% ipython --no-banner

In [1]: import numpy as np

In [2]: from numpy import linalg as LA

In [3]: np.set_printoptions(precision=2, suppress=True, linewidth=140, sign=" ")

In [4]: data = np.array([[1, -1, 1, -1], [1, 0, 0, 0], [1, 1, 1, 1]])

In [5]: blk = np.stack([data, -1 * data, data[::-1]])

In [6]: LA.matrix_rank(blk)
Out[6]: array([ 3,  3,  3])

In [7]: LA.norm(blk, axis=(1, 2))
Out[7]: array([ 3.,  3.,  3.])

In [8]: blk.sum(axis=0)
Out[8]: 
array([[ 1,  1,  1,  1],
       [ 1,  0,  0,  0],
       [ 1, -1,  1, -1]])

In [9]: blk.shape
Out[9]: (3, 3, 4)

In [10]: round(LA.norm(data), 2)
Out[10]: np.float64(3.0)

In [11]: data.mean(axis=0)
Out[11]: array([ 1.  ,  0.  ,  0.67,  0.  ])

In [12]: data.sum(axis=1)
Out[12]: array([ 0,  1,  4])

In [13]: np.diff(data, axis=0)
Out[13]: 
array([[ 0,  1, -1,  1],
       [ 0,  1,  1,  1]])

In [14]: np.abs(data).max()
Out[14]: np.int64(1)

In [15]: LA.matrix_rank(data)
Out[15]: np.int64(3)

In [16]: x0 = np.array([-9, 5, 4, 2])

In [17]: h = np.maximum(data @ x0, 0)

In [18]: h
Out[18]: array([ 0,  0,  2])

In [19]: np.tanh(data @ x0)
Out[19]: array([-1.  , -1.  ,  0.96])

In [20]: data * (h > 1e-9)[:, None]
Out[20]: 
array([[ 0,  0,  0,  0],
       [ 0,  0,  0,  0],
       [ 1,  1,  1,  1]])

In [21]: np.maximum(data @ (3 * x0), 0)
Out[21]: array([ 0,  0,  6])

In [22]: J = np.array([[0.2, 0.4, 1.2, -0.8], [0.8, 0.7, 0.7, 1.0], [1.3, -0.4, -1.0, -0.1]])

In [23]: J[:, 1] *= 3

In [24]: J
Out[24]: 
array([[ 0.2,  1.2,  1.2, -0.8],
       [ 0.8,  2.1,  0.7,  1. ],
       [ 1.3, -1.2, -1. , -0.1]])

In [25]: G = J.T @ J

In [26]: G
Out[26]: 
array([[ 2.37,  0.36, -0.5 ,  0.51],
       [ 0.36,  7.29,  4.11,  1.26],
       [-0.5 ,  4.11,  2.93, -0.16],
       [ 0.51,  1.26, -0.16,  1.65]])

In [27]: np.allclose(G, G.T)
Out[27]: True

In [28]: np.round(LA.eigvalsh(G)[::-1], 2) + 0
Out[28]: array([ 9.89,  2.93,  1.42,  0.  ])

In [29]: LA.matrix_rank(G)
Out[29]: np.int64(3)

In [30]: other = J / np.sqrt((J ** 2).mean(axis=1, keepdims=True))

In [31]: LA.matrix_rank(other) == LA.matrix_rank(J)
Out[31]: np.True_

In [32]: other[0]
Out[32]: array([ 0.21,  1.27,  1.27, -0.85])

In [33]: LA.norm(other, axis=1)
Out[33]: array([ 2.,  2.,  2.])

In [34]: E = np.load("x.npy")

In [35]: E
Out[35]: 
array([[ 3.56,  0.94, -7.65],
       [ 3.52,  0.89, -7.35],
       [ 3.13,  0.55, -5.12],
       [ 2.23,  0.08, -2.42],
       [ 2.2 ,  0.07, -2.37],
       [ 1.92, -0.03, -1.87],
       [ 0.61, -0.25, -0.61],
       [ 0.38, -0.24, -0.49],
       [ 0.01, -0.06, -0.12],
       [ 0.05,  0.14,  0.31],
       [ 0.05,  0.15,  0.32],
       [ 0.12,  0.23,  0.52],
       [ 0.17,  0.28,  0.64],
       [ 1.1 ,  0.86,  2.55],
       [ 1.69,  1.14,  3.67],
       [ 2.97,  1.64,  6.06],
       [ 2.97,  1.64,  6.06],
       [ 3.16,  1.71,  6.42],
       [ 5.13,  2.36, 10.15],
       [ 6.12,  2.66, 12.04],
       [ 9.7 ,  3.64, 19.03],
       [13.29,  4.52, 26.21],
       [17.25,  5.41, 34.29]])

In [36]: t = np.radians(30)

In [37]: r_ = np.eye(3)

In [38]: r_[1, 1] = r_[2, 2] = np.cos(t)

In [39]: r_[1, 2], r_[2, 1] = -np.sin(t), np.sin(t)

In [40]: r_
Out[40]: 
array([[ 1.  ,  0.  ,  0.  ],
       [ 0.  ,  0.87, -0.5 ],
       [ 0.  ,  0.5 ,  0.87]])

In [41]: other = E @ r_.T

In [42]: np.allclose(LA.norm(E, axis=1), LA.norm(other, axis=1))
Out[42]: True

In [43]: LA.svd(E, compute_uv=False), LA.svd(other, compute_uv=False)
Out[43]: (array([ 58.47,  11.9 ,   1.86]), array([ 58.47,  11.9 ,   1.86]))

In [44]: (r_ != 0).astype(int)
Out[44]: 
array([[ 1,  0,  0],
       [ 0,  1,  1],
       [ 0,  1,  1]])

In [45]: r_ @ r_
Out[45]: 
array([[ 1.  ,  0.  ,  0.  ],
       [ 0.  ,  0.5 , -0.87],
       [ 0.  ,  0.87,  0.5 ]])

In [46]: f = np.array([0, 1])

In [47]: np.cross(E[6, :3], E[19, :3])
Out[47]: array([ -1.39, -11.08,   3.15])
